$ python3 -q
>>> import numpy as np
>>> from numpy import linalg as LA
>>> np.set_printoptions(precision=1, suppress=True, linewidth=120)
>>> def tidy(a):
...     return np.round(a, 1) + 0
... 
>>> feats = np.load("run18.npy")
>>> feats
array([[-6,  5,  6,  7, -5,  7],
       [-6,  4,  2, -6, -3, -2],
       [ 0, -4,  4, -3,  2, -8],
       [12, -7,  0, 25,  4, 13]])
>>> tidy(np.trace(LA.pinv(feats) @ feats))
np.float64(3.0)
>>> try:
...     LA.inv(feats)
... except LA.LinAlgError as e:
...     print(e)
... 
Last 2 dimensions of the array must be square
>>> np.allclose(feats[:-1].T @ LA.lstsq(feats[:-1].T, feats[-1])[0], feats[-1])
True
>>> np.abs(np.diag(LA.qr(feats)[1])) > 1e-9
array([ True,  True,  True, False])
>>> Uu, sigma, Vt = LA.svd(feats)
>>> evecs = Vt[:(sigma > 1e-8).sum()]
>>> rng = np.random.default_rng(6162)
>>> x0 = feats[3] + -3 * feats[1] + rng.integers(2) * np.eye(6)[5]
>>> x0
array([ 30., -19.,  -6.,  43.,  13.,  19.])
>>> LA.matrix_rank(np.vstack([feats, x0]))
np.int64(3)
>>> M = np.load("m.npy")
>>> M
array([[ 0.7, -0.7],
       [-0.8,  0.8],
       [ 0.4, -0.4],
       [ 0.7, -0.7]])
>>> tidy(LA.norm(M, 2) / LA.norm(M))
np.float64(1.0)
>>> [round(float(x), 1) for x in LA.svd(M, compute_uv=False)[:3]]
[1.9, 0.0]
>>> LA.cond(M) > 100
np.True_
>>> np.argsort(-LA.norm(M, axis=0).round(6), kind="stable")[:3]
array([0, 1])
>>> np.allclose(M[:-1].T @ LA.lstsq(M[:-1].T, M[-1])[0], M[-1])
True
>>> LA.lstsq(M[:-1].T, M[-1])[2]
np.int32(1)
>>> np.abs(np.diag(LA.qr(M)[1])) > 1e-9
array([ True, False])
>>> Uu, sigma, Vt = LA.svd(M)
>>> np.argmax(sigma[:-1] / (sigma[1:] + 1e-6)) + 1
np.int64(1)
>>> tidy(sigma)
array([1.9, 0. ])
>>> A2 = Uu[:, :1] @ np.diag(sigma[:1]) @ Vt[:1]
>>> LA.matrix_rank(A2)
np.int64(1)
>>> tidy(np.abs(M - A2).max())
np.float64(0.0)
>>> tidy(LA.norm(M - A2, 2)), tidy(sigma[1])
(np.float64(0.0), np.float64(0.0))
>>> Uu, sigma, Vt = LA.svd(M)
>>> evecs = Vt[:(sigma > 1e-8).sum()]
>>> x0 = M[1] + 3 * M[3] + rng.integers(2) * np.eye(2)[0]
>>> tidy(x0)
array([ 1.3, -1.3])
>>> np.allclose(evecs.T @ evecs @ x0, x0)
True
>>> LA.matrix_rank(np.vstack([M, x0]))
np.int64(1)
>>> G = M.T @ M
>>> tidy(LA.svd(M, compute_uv=False) ** 2)
array([3.6, 0. ])
>>> tidy(LA.eigvalsh(G)[::-1])
array([3.6, 0. ])
>>> np.allclose(G, G.T)
True
>>> tidy(G)
array([[ 1.8, -1.8],
       [-1.8,  1.8]])
>>> m1 = np.loadtxt("a.csv", delimiter=",")
>>> m1
array([[ -1.2,  -2.5,  -0.5],
       [ -1.8,   1. ,   0.2],
       [  0.8,   5.6,   1.1],
       [  0.3,   1. ,   0.2],
       [ -0.5,   3.5,   0.7],
       [  0.1,   1.4,   0.3],
       [ -1.3,  -6.4,  -1.3],
       [ -1.7,  -2.5,  -0.5],
       [ -0.5,  -3.4,  -0.7],
       [  1.6,  -4.5,  -0.9],
       [ -1.5,   5.9,   1.2],
       [  0.5,   0.9,   0.2],
       [ -0.5,  -7.4,  -1.5],
       [ -0.9,  -4.8,  -1. ],
       [ -0.5,  -5.6,  -1.1],
       [  0.5,   0.7,   0.1],
       [ -0.2, -11. ,  -2.2],
       [  0. ,   0.5,   0.1],
       [ -0.4,  -4.4,  -0.9],
       [  0.1,   1.6,   0.3],
       [  1.7,  -5.2,  -1. ],
       [  0.3,   0.3,   0.1],
       [ -0.4,   3.3,   0.6],
       [ -1.5,  -2. ,  -0.4],
       [  1.3,  -5.6,  -1.1],
       [  0. ,   6.1,   1.2]])
>>> C = m1[[23, 17]].astype(float)
>>> for _ in range(3):
...     labels = LA.norm(m1[:, None] - C, axis=-1).argmin(axis=1)
...     C = np.array([m1[labels == j].mean(axis=0) for j in range(2)])
... 
>>> labels
array([0, 1, 1, 1, 1, 1, 0, 0, 0, 0, 1, 1, 0, 0, 0, 1, 0, 1, 0, 1, 0, 1, 1, 0, 0, 1])
>>> tidy(C)
array([[-0.3, -5. , -1. ],
       [-0.1,  2.4,  0.5]])
>>> np.abs(C[1] - C[0]).argmax()
np.int64(1)
>>> A2 = np.array([[3, -2], [1, -1], [-1, 2]])
>>> np.vstack([C, A2.T]).shape
(4, 3)
>>> tidy(np.einsum("ij->j", C))
array([-0.4, -2.6, -0.5])
>>> tidy(np.einsum("ik,kj->ji", C, A2))
array([[-5. ,  1.6],
       [ 3.6, -1.2]])
>>> tidy(C @ A2)
array([[-5. ,  3.6],
       [ 1.6, -1.2]])
>>> Xc = (m1 - m1.mean(axis=0)) / m1.std(axis=0)
>>> tidy(Xc.std(axis=0))
array([1., 1., 1.])
>>> c = LA.lstsq(np.delete(Xc, 2, axis=1), Xc[:, 2])[0]
>>> tidy(1 - np.var(Xc[:, 2] - np.delete(Xc, 2, axis=1) @ c))
np.float64(1.0)
>>> A2 = np.c_[m1[:, :1] @ np.array([[0]]), np.array([0, 2, 2, 1, 2, 3, 0, 2, 0, 0, 0, 0, 1, 0, 1, 2, 0, 2, 0, 1, 0, 2, 3, 3, 2, 1])]
>>> A2
array([[0., 0.],
       [0., 2.],
       [0., 2.],
       [0., 1.],
       [0., 2.],
       [0., 3.],
       [0., 0.],
       [0., 2.],
       [0., 0.],
       [0., 0.],
       [0., 0.],
       [0., 0.],
       [0., 1.],
       [0., 0.],
       [0., 1.],
       [0., 2.],
       [0., 0.],
       [0., 2.],
       [0., 0.],
       [0., 1.],
       [0., 0.],
       [0., 2.],
       [0., 3.],
       [0., 3.],
       [0., 2.],
       [0., 1.]])
>>> tidy(LA.norm(LA.qr(m1)[0].T @ A2, axis=0) ** 2 / ((A2 ** 2).sum(axis=0) + 1e-12))
array([0. , 0.1])
>>> m1 @ m1
Traceback (most recent call last):
  File "<python-input-62>", line 1, in <module>
    m1 @ m1
    ~~~^~~~
ValueError: matmul: Input operand 1 has a mismatch in its core dimension 0, with gufunc signature (n?,k),(k,m?)->(n?,m?) (size 26 is different from 3)
>>> G = m1.T @ m1
>>> (m1 @ m1.T).shape
(26, 26)
>>> LA.matrix_rank(G)
np.int64(3)
>>> tidy(LA.svd(m1, compute_uv=False) ** 2)
array([553.1,  24.4,   0. ])
>>> tidy(np.diag(G))
array([ 24.4, 531.9,  21.2])
>>> K = np.loadtxt("case19.csv", delimiter=",")
>>> K
array([[ -3.7,   5.1,  14.3,  12.6,   6.7],
       [ -1.3,   2.6,   8.7,   6.5,   3.4],
       [ -5.8,   5.9,  15.1,  14.5,   8. ],
       [  2.8,  -0.7,  -5. ,  -1.8,  -2.2],
       [ -5.9,   3.2,  11.1,   7.7,   5.6],
       [ -2.9,   0.6,   6.2,   2. ,   2.2],
       [ -6.5,   5. ,  14.7,  12.7,   7.7],
       [ -0.8,   0.7,   2.7,   2.2,   1.2],
       [ -3.4,   3.2,   7.8,   7.1,   4.3],
       [ 12. ,  -6.1, -23.9, -16. , -11.6],
       [  3.2,  -3.8,  -8.1,  -9.1,  -4.8],
       [  0.2,  -2.4,  -2.7,  -5.6,  -2. ],
       [ -5.3,   1.4,   6.4,   3.8,   3.6],
       [  3.1,  -2.1,  -7.2,  -5.5,  -3.4],
       [  1.4,  -1.8,  -3. ,  -3.7,  -2.1],
       [ -1.7,   1.6,   4.4,   3.8,   2.3],
       [  2.6,   0.1,  -1.5,   0.2,  -1. ],
       [  1.3,   1.7,  -0.4,   3.3,   0.5],
       [  4.8,  -3.6,  -8.5,  -8.6,  -5.2],
       [ -1. ,  -3. ,  -0.9,  -6. ,  -1.6],
       [  5.2,  -2.7,  -8.5,  -6.6,  -4.8],
       [ -4.4,   9.3,  19.3,  21.6,  10.3],
       [  3.1,  -5.7, -10.5, -13.2,  -6.3],
       [ 11. ,   1.4,  -9.9,   1.9,  -4.3],
       [ -6.9,   5.5,  15.9,  13.2,   8.2],
       [  5.1,  -2.5,  -9.2,  -6.3,  -4.7],
       [ -1.8,   3.1,   4.1,   6.4,   3.2],
       [ -7.8,   5.3,  17.5,  13.4,   8.8]])
>>> tidy(LA.norm(K, "nuc"))
np.float64(107.8)
>>> tidy(LA.norm(K, axis=0))
array([26.4, 20.3, 56. , 48.8, 28.8])
>>> tidy(LA.norm(K, 1)), tidy(LA.norm(K, np.inf))
(np.float64(247.5), np.float64(69.6))
>>> Uu, sigma, Vt = LA.svd(K, full_matrices=False)
>>> tidy(Uu.T @ K @ Vt.T)
array([[84.3,  0. ,  0. ,  0. ,  0. ],
       [ 0. , 18.1,  0. ,  0. ,  0. ],
       [ 0. ,  0. ,  4.5,  0. ,  0. ],
       [ 0. ,  0. ,  0. ,  0.6,  0. ],
       [ 0. ,  0. ,  0. ,  0. ,  0.2]])
>>> (sigma > 1e-8).sum()
np.int64(5)
>>> np.allclose(Uu * sigma @ Vt, K)
True
>>> tidy(np.abs(Vt[0]))
array([0.3, 0.2, 0.7, 0.6, 0.3])
>>> tidy(Uu.T @ Uu)
array([[1., 0., 0., 0., 0.],
       [0., 1., 0., 0., 0.],
       [0., 0., 1., 0., 0.],
       [0., 0., 0., 1., 0.],
       [0., 0., 0., 0., 1.]])
>>> tidy(sigma / sigma[0])
array([1. , 0.2, 0.1, 0. , 0. ])
>>> np.abs(Uu[:, 0]).round(6).argmax()
np.int64(9)
>>> tidy(np.sqrt((sigma ** 2).sum())), tidy(LA.norm(K))
(np.float64(86.3), np.float64(86.3))
